In [1]: import numpy as np

In [2]: import numpy.linalg as la

In [3]: np.set_printoptions(precision=2, suppress=True, linewidth=100, floatmode="fixed")

In [4]: rnd = lambda a: np.round(a, 2) + 0

In [5]: W0 = np.load("dump.npy")

In [6]: print(W0)
[[-3 -3  3 -1 -1  1  0  3 -1 -2  2  3  2 -3  1]
 [-3  2  3 -2  3 -3  2  3 -2 -3  2 -3  3 -1  3]
 [ 3 -1 -2 -3  0  2  2  3 -3 -3 -3  0 -2  1  0]
 [ 3  3 -1  1  3  2  2 -2  1  3  1 -3 -1 -2  2]
 [-1 -2  1  1 -3  1  3  1 -3 -2  3 -1 -1  1 -1]
 [-2 -2  3  0  2  2 -2  0 -2 -2  3 -2 -2 -1 -3]
 [ 3 -1 -2 -3  0  2  2  3 -3 -3 -3  0 -2  1  0]]

In [7]: Y = np.array([[2, 0, 0],
   ...:     [2, 0, 1],
   ...:     [1, 2, 0],
   ...:     [2, 0, 0],
   ...:     [2, 0, 0],
   ...:     [1, 2, 2],
   ...:     [0, 1, 2],
   ...:     [1, 2, 0],
   ...:     [1, 1, 2],
   ...:     [1, 1, 2],
   ...:     [1, 2, 2],
   ...:     [1, 0, 1],
   ...:     [0, 0, 2],
   ...:     [0, 0, 2],
   ...:     [1, 2, 1]])

In [8]: print(Y.T @ W0.T)
[[ -6   0  -8  23 -11  -5  -8]
 [ 17  13  -4  10   8   4  -4]
 [ -1  -2 -13  14   0 -15 -13]]

In [9]: print(np.vstack([W0, Y.T]).shape)
(10, 15)

In [10]: print(np.einsum("ik,kj->ji", W0, Y))
[[ -6   0  -8  23 -11  -5  -8]
 [ 17  13  -4  10   8   4  -4]
 [ -1  -2 -13  14   0 -15 -13]]

In [11]: print(np.einsum("ij,ij->i", W0, W0))
[ 71 102  72  70  53  64  72]

In [12]: print(np.einsum("ik,kj->ij", W0, Y))
[[ -6  17  -1]
 [  0  13  -2]
 [ -8  -4 -13]
 [ 23  10  14]
 [-11   8   0]
 [ -5   4 -15]
 [ -8  -4 -13]]

In [13]: x = np.array([-1, 2, -1, -3, -1, 0, 3, 1, 0, 3, -3, 3, -1, -3, 3])

In [14]: h = np.maximum(W0 @ x, 0)

In [15]: print(np.maximum(W0 @ (3 * x), 0))
[24  3 42 36  0  0 42]

In [16]: print(np.maximum(W0 @ x, 0) - np.maximum(-W0 @ x, 0))
[  8   1  14  12 -17 -38  14]

In [17]: print(W0 * (h > 1e-9)[:, None])
[[-3 -3  3 -1 -1  1  0  3 -1 -2  2  3  2 -3  1]
 [-3  2  3 -2  3 -3  2  3 -2 -3  2 -3  3 -1  3]
 [ 3 -1 -2 -3  0  2  2  3 -3 -3 -3  0 -2  1  0]
 [ 3  3 -1  1  3  2  2 -2  1  3  1 -3 -1 -2  2]
 [ 0  0  0  0  0  0  0  0  0  0  0  0  0  0  0]
 [ 0  0  0  0  0  0  0  0  0  0  0  0  0  0  0]
 [ 3 -1 -2 -3  0  2  2  3 -3 -3 -3  0 -2  1  0]]

In [18]: Uu, sig, Vt = la.svd(W0, full_matrices=False)

In [19]: print(rnd(Uu.T @ W0 @ Vt.T))
[[12.56  0.00  0.00  0.00  0.00  0.00  0.00]
 [ 0.00 12.08  0.00  0.00  0.00  0.00  0.00]
 [ 0.00  0.00  9.28  0.00  0.00  0.00  0.00]
 [ 0.00  0.00  0.00  7.70  0.00  0.00  0.00]
 [ 0.00  0.00  0.00  0.00  5.45  0.00  0.00]
 [ 0.00  0.00  0.00  0.00  0.00  5.03  0.00]
 [ 0.00  0.00  0.00  0.00  0.00  0.00  0.00]]

In [20]: print(Uu.shape, sig.shape, Vt.shape)
(7, 7) (7,) (7, 15)

In [21]: print((sig > 1e-8).sum())
6

In [22]: print(rnd(np.cumsum(sig ** 2) / np.sum(sig ** 2)))
[0.31 0.60 0.77 0.89 0.95 1.00 1.00]

In [23]: rk = la.matrix_rank(W0)

In [24]: print(rk)
6

In [25]: null = la.svd(W0)[2][rk:].T

In [26]: print(np.allclose(W0 @ null, 0))
True

In [27]: print([int(la.matrix_rank(np.delete(W0, i, axis=0))) for i in range(7)])
[5, 5, 6, 5, 5, 5, 6]

In [28]: print([int(la.matrix_rank(W0[:, :j + 1])) for j in range(15)])
[1, 2, 3, 4, 5, 6, 6, 6, 6, 6, 6, 6, 6, 6, 6]

In [29]: print(null.shape)
(15, 9)

In [30]: def softmax(z):
    ...:     e = np.exp(z - z.max(axis=-1, keepdims=True))
    ...:     return e / e.sum(axis=-1, keepdims=True)
    ...: 

In [31]: print(rnd(softmax(W0[4])))
[0.01 0.00 0.05 0.05 0.00 0.05 0.36 0.05 0.00 0.00 0.36 0.01 0.01 0.05 0.01]

In [32]: print(rnd(softmax(W0).sum(axis=1)))
[1.00 1.00 1.00 1.00 1.00 1.00 1.00]

In [33]: print(rnd(softmax(W0[4] + 3)))
[0.01 0.00 0.05 0.05 0.00 0.05 0.36 0.05 0.00 0.00 0.36 0.01 0.01 0.05 0.01]

In [34]: S = W0 @ W0.T / np.sqrt(15)

In [35]: print(rnd(softmax(S)))
[[1.00 0.00 0.00 0.00 0.00 0.00 0.00]
 [0.00 1.00 0.00 0.00 0.00 0.00 0.00]
 [0.00 0.00 0.50 0.00 0.00 0.00 0.50]
 [0.00 0.00 0.00 1.00 0.00 0.00 0.00]
 [0.00 0.00 0.00 0.00 1.00 0.00 0.00]
 [0.00 0.00 0.00 0.00 0.00 1.00 0.00]
 [0.00 0.00 0.50 0.00 0.00 0.00 0.50]]

In [36]: print(rnd(softmax(S)[4] @ W0))
[-1.00 -2.00  1.00  1.00 -3.00  1.00  3.00  1.00 -3.00 -2.00  3.00 -1.00 -1.00  1.00 -1.00]

In [37]: print(softmax(S).round(6).argmax(axis=1))
[0 1 2 3 4 5 2]

In [38]: feats = np.load("sample9.npy")

In [39]: print(feats)
[[ 4  4  4  4  4  4  4  4  4]
 [ 4  8  8  8  8  8  8  8  8]
 [ 4  8 12 12 12 12 12 12 12]
 [ 4  8 12 16 16 16 16 16 16]
 [ 4  8 12 16 20 20 20 20 20]
 [ 4  8 12 16 20 24 24 24 24]
 [ 4  8 12 16 20 24 28 28 28]
 [ 4  8 12 16 20 24 28 32 32]
 [ 4  8 12 16 20 24 28 32 36]]

In [40]: evals, evecs = la.eigh(feats)

In [41]: x = np.array([2, 0, 1, 2, 1, 2, 1, 3, 3])

In [42]: print(rnd(x @ feats @ x / (x @ x)), rnd(evals[0]), rnd(evals[-1]))
119.03 1.03 146.64

In [43]: print(np.abs(feats).sum(axis=1).max(), rnd(np.abs(evals).max()))
180 146.64

In [44]: print(x @ feats @ x)
3928

In [45]: print(rnd(evecs * np.maximum(evals, 0) @ evecs.T))
[[ 4.00  4.00  4.00  4.00  4.00  4.00  4.00  4.00  4.00]
 [ 4.00  8.00  8.00  8.00  8.00  8.00  8.00  8.00  8.00]
 [ 4.00  8.00 12.00 12.00 12.00 12.00 12.00 12.00 12.00]
 [ 4.00  8.00 12.00 16.00 16.00 16.00 16.00 16.00 16.00]
 [ 4.00  8.00 12.00 16.00 20.00 20.00 20.00 20.00 20.00]
 [ 4.00  8.00 12.00 16.00 20.00 24.00 24.00 24.00 24.00]
 [ 4.00  8.00 12.00 16.00 20.00 24.00 28.00 28.00 28.00]
 [ 4.00  8.00 12.00 16.00 20.00 24.00 28.00 32.00 32.00]
 [ 4.00  8.00 12.00 16.00 20.00 24.00 28.00 32.00 36.00]]

In [46]: X = np.loadtxt("x.csv", delimiter=",")

In [47]: print(X)
[[-4.00 -2.00  0.00 -5.00 -7.00 -2.00]
 [-4.00 -5.00  3.00 -1.00  6.00 -1.00]
 [-2.00  7.00 33.00 -9.00  1.00 -9.00]
 [ 5.00  8.00  9.00 26.00 -2.00 -5.00]
 [-2.00 -7.00  6.00  6.00 44.00 -4.00]
 [-6.00  8.00 -3.00  1.00  0.00  0.00]]

In [48]: W = np.array([[0, -2, 0, 2, -1, 0],
    ...:     [0, 2, 0, -2, 2, 2],
    ...:     [1, -2, -2, 2, 1, 0],
    ...:     [-1, 1, 2, 2, 0, 2],
    ...:     [2, 0, -2, -2, 0, 2],
    ...:     [-2, -1, 1, 1, 2, 0]])

In [49]: beta = np.array([-2, 1, -3, -2, -1, 0])

In [50]: hid = np.maximum(X @ W + beta, 0)

In [51]: print((hid > 0).astype(int))
[[0 1 0 0 0 0]
 [1 0 0 0 0 0]
 [1 0 0 1 1 0]
 [0 1 1 1 1 1]
 [1 0 0 0 0 1]
 [0 1 1 0 1 1]]

In [52]: print(la.matrix_rank(hid))
6

In [53]: print(rnd((hid > 0).mean(axis=0)))
[0.50 0.50 0.33 0.33 0.50 0.50]

In [54]: W2 = np.array([[-1, 3, -2],
    ...:     [-1, 3, 0],
    ...:     [-1, -1, 0],
    ...:     [-1, 3, 3],
    ...:     [3, 0, -3],
    ...:     [1, -3, 2]])

In [55]: print((hid @ W2).round(6).argmax(axis=1))
[1 1 1 2 1 1]

In [56]: print(W @ W2)
[[-3  0  9]
 [ 8 -6 -8]
 [ 4  5  1]
 [-2 -2 12]
 [ 4 -4 -6]
 [ 7 -7  1]]

In [57]: rng = np.random.default_rng(338)

In [58]: z = rng.permutation(6)

In [59]: print(z)
[3 4 1 2 0 5]

In [60]: Y = X[z][:, z]

In [61]: print(np.trace(Y))
94.0

In [62]: print(Y)
[[26.00 -2.00  8.00  9.00  5.00 -5.00]
 [ 6.00 44.00 -7.00  6.00 -2.00 -4.00]
 [-1.00  6.00 -5.00  3.00 -4.00 -1.00]
 [-9.00  1.00  7.00 33.00 -2.00 -9.00]
 [-5.00 -7.00 -2.00  0.00 -4.00 -2.00]
 [ 1.00  0.00  8.00 -3.00 -6.00  0.00]]

In [63]: O, evecs = la.qr(Y[:, :5])[0], la.qr(Y[:, 5:])[0]

In [64]: sig = la.svd(O.T @ evecs, compute_uv=False)

In [65]: print((sig > 0.9).sum())
1

In [66]: print(rnd(la.norm(O @ O.T - evecs @ evecs.T, 2)))
1.0

In [67]: print(rnd(sig))
[0.98]

In [68]: print(X.shape)
(6, 6)

In [69]: print(X.sum(axis=0))
[-13.00   9.00  48.00  18.00  42.00 -21.00]

In [70]: print(rnd(la.svd(X, compute_uv=False)))
[47.13 36.20 29.46 10.32  6.61  1.80]

In [71]: print(rnd(X.mean(axis=0)))
[-2.17  1.50  8.00  3.00  7.00 -3.50]

In [72]: print(np.count_nonzero(X))
33

In [73]: print(X.sum(axis=1))
[-20.00  -2.00  21.00  41.00  43.00   0.00]

In [74]: u = np.array([0, 1, 1, -1, 0, -2])

In [75]: Y = X + np.outer(u, np.eye(6)[1])

In [76]: print(la.matrix_rank(Y - X))
1

In [77]: print(la.matrix_rank(la.inv(Y) - la.inv(X), tol=1e-8))
1

In [78]: E = np.load("arr.npy")

In [79]: print(E)
[[1 0 4 5 5 1 4]
 [0 6 7 8 0 8 7]
 [0 0 1 7 3 4 7]
 [0 0 0 6 1 5 9]
 [0 0 0 0 3 8 3]
 [0 0 0 0 0 4 4]
 [0 0 0 0 0 0 9]]

In [80]: z = rng.permutation(6)

In [81]: Y = X[:, z] * rng.choice([-1, 1], 6)

In [82]: print(Y)
[[  5.00  -2.00  -4.00   2.00  -0.00   7.00]
 [  1.00  -5.00  -4.00   1.00  -3.00  -6.00]
 [  9.00   7.00  -2.00   9.00 -33.00  -1.00]
 [-26.00   8.00   5.00   5.00  -9.00   2.00]
 [ -6.00  -7.00  -2.00   4.00  -6.00 -44.00]
 [ -1.00   8.00  -6.00  -0.00   3.00  -0.00]]

In [83]: Uu, _, Vt = la.svd(X.T @ Y)

In [84]: print(z)
[3 1 0 5 2 4]

In [85]: print(rnd(Uu @ Vt))
[[ 0.00  0.00  1.00  0.00  0.00  0.00]
 [ 0.00  1.00  0.00  0.00  0.00  0.00]
 [ 0.00  0.00  0.00  0.00 -1.00  0.00]
 [-1.00  0.00  0.00  0.00  0.00  0.00]
 [ 0.00  0.00  0.00  0.00  0.00 -1.00]
 [ 0.00  0.00  0.00 -1.00  0.00  0.00]]
